$ ipython --no-banner

In [1]: import numpy as np

In [2]: np.set_printoptions(precision=3, suppress=True, linewidth=120)

In [3]: arr = np.load("mat.npy")

In [4]: arr
Out[4]: 
array([[ 3.,  3., -1.,  0.],
       [ 0.,  1.,  0.,  0.],
       [ 2., -3., -3.,  0.],
       [ 0.,  0.,  0.,  4.]])

In [5]: evals, evecs = np.linalg.eig(arr)

In [6]: np.sort(np.linalg.eigvals(arr.T))
Out[6]: array([-2.646,  1.   ,  2.646,  4.   ])

In [7]: np.round(np.prod(evals), 3)
Out[7]: np.float64(-28.0)

In [8]: evals
Out[8]: array([ 2.646, -2.646,  1.   ,  4.   ])

In [9]: arr @ arr
Out[9]: 
array([[ 7., 15.,  0.,  0.],
       [ 0.,  1.,  0.,  0.],
       [ 0., 12.,  7.,  0.],
       [ 0.,  0.,  0., 16.]])

In [10]: E = np.tanh(np.array([[0.5],
    ...:     [-0.6],
    ...:     [0.0],
    ...:     [-1.1],
    ...:     [2.1],
    ...:     [-1.4],
    ...:     [-0.2],
    ...:     [-0.4],
    ...:     [-0.7],
    ...:     [3.9],
    ...:     [0.2],
    ...:     [1.2],
    ...:     [-3.3],
    ...:     [-1.7],
    ...:     [-0.2],
    ...:     [-0.4],
    ...:     [-0.3],
    ...:     [-0.4],
    ...:     [0.8],
    ...:     [0.5],
    ...:     [-1.3],
    ...:     [-0.9],
    ...:     [0.1],
    ...:     [0.1],
    ...:     [-1.0],
    ...:     [-0.1]]) @ np.array([[-0.8, 2.2, 0.8]]))

In [11]: E
Out[11]: 
array([[-0.38 ,  0.8  ,  0.38 ],
       [ 0.446, -0.867, -0.446],
       [ 0.   ,  0.   ,  0.   ],
       [ 0.706, -0.984, -0.706],
       [-0.933,  1.   ,  0.933],
       [ 0.808, -0.996, -0.808],
       [ 0.159, -0.414, -0.159],
       [ 0.31 , -0.706, -0.31 ],
       [ 0.508, -0.912, -0.508],
       [-0.996,  1.   ,  0.996],
       [-0.159,  0.414,  0.159],
       [-0.744,  0.99 ,  0.744],
       [ 0.99 , -1.   , -0.99 ],
       [ 0.876, -0.999, -0.876],
       [ 0.159, -0.414, -0.159],
       [ 0.31 , -0.706, -0.31 ],
       [ 0.235, -0.578, -0.235],
       [ 0.31 , -0.706, -0.31 ],
       [-0.565,  0.943,  0.565],
       [-0.38 ,  0.8  ,  0.38 ],
       [ 0.778, -0.993, -0.778],
       [ 0.617, -0.963, -0.617],
       [-0.08 ,  0.217,  0.08 ],
       [-0.08 ,  0.217,  0.08 ],
       [ 0.664, -0.976, -0.664],
       [ 0.08 , -0.217, -0.08 ]])

In [12]: Ac = E - E.mean(axis=0)

In [13]: evecs = np.linalg.svd(Ac)[2][:2]

In [14]: B = Ac - Ac @ evecs.T @ evecs

In [15]: np.round(np.linalg.norm(B) / np.linalg.norm(Ac), 3)
Out[15]: np.float64(0.0)

In [16]: np.linalg.norm(B, axis=1).round(6).argmax()
Out[16]: np.int64(0)

In [17]: np.round(np.cov(Ac @ evecs.T, rowvar=False), 3) + 0
Out[17]: 
array([[1.181, 0.   ],
       [0.   , 0.023]])

In [18]: K = np.load("layer18.npy")

In [19]: K
Out[19]: 
array([[ 2,  0,  0],
       [ 0, -3,  0],
       [ 0,  0,  3]])

In [20]: K @ K
Out[20]: 
array([[4, 0, 0],
       [0, 9, 0],
       [0, 0, 9]])

In [21]: np.linalg.matrix_power(K - np.diag(np.diag(K)), 3)
Out[21]: 
array([[0, 0, 0],
       [0, 0, 0],
       [0, 0, 0]])

In [22]: rng = np.random.default_rng(560)

In [23]: lab = rng.permutation(3)

In [24]: lab
Out[24]: array([0, 1, 2])

In [25]: B = K[lab][:, lab]

In [26]: np.allclose(B, K)
Out[26]: True

In [27]: np.diag(B)
Out[27]: array([ 2, -3,  3])

In [28]: evals, evecs = np.linalg.eigh(K)

In [29]: evals
Out[29]: array([-3.,  2.,  3.])

In [30]: evecs.T @ evecs
Out[30]: 
array([[1., 0., 0.],
       [0., 1., 0.],
       [0., 0., 1.]])

In [31]: np.abs(evecs[:, -1]).round(6).argmax()
Out[31]: np.int64(2)

In [32]: np.linalg.svd(K, compute_uv=False)
Out[32]: array([3., 3., 2.])

In [33]: (evals > 1e-8).sum(), (evals < -1e-8).sum()
Out[33]: (np.int64(2), np.int64(1))

In [34]: np.abs(evecs[:, -1])
Out[34]: array([0., 0., 1.])

In [35]: evecs.T @ K @ evecs
Out[35]: 
array([[-3.,  0.,  0.],
       [ 0.,  2.,  0.],
       [ 0.,  0.,  3.]])

In [36]: np.linalg.eigvalsh(K + -3 * np.eye(3))
Out[36]: array([-6., -1.,  0.])

In [37]: np.linalg.eigvalsh(K @ K)
Out[37]: array([4., 9., 9.])
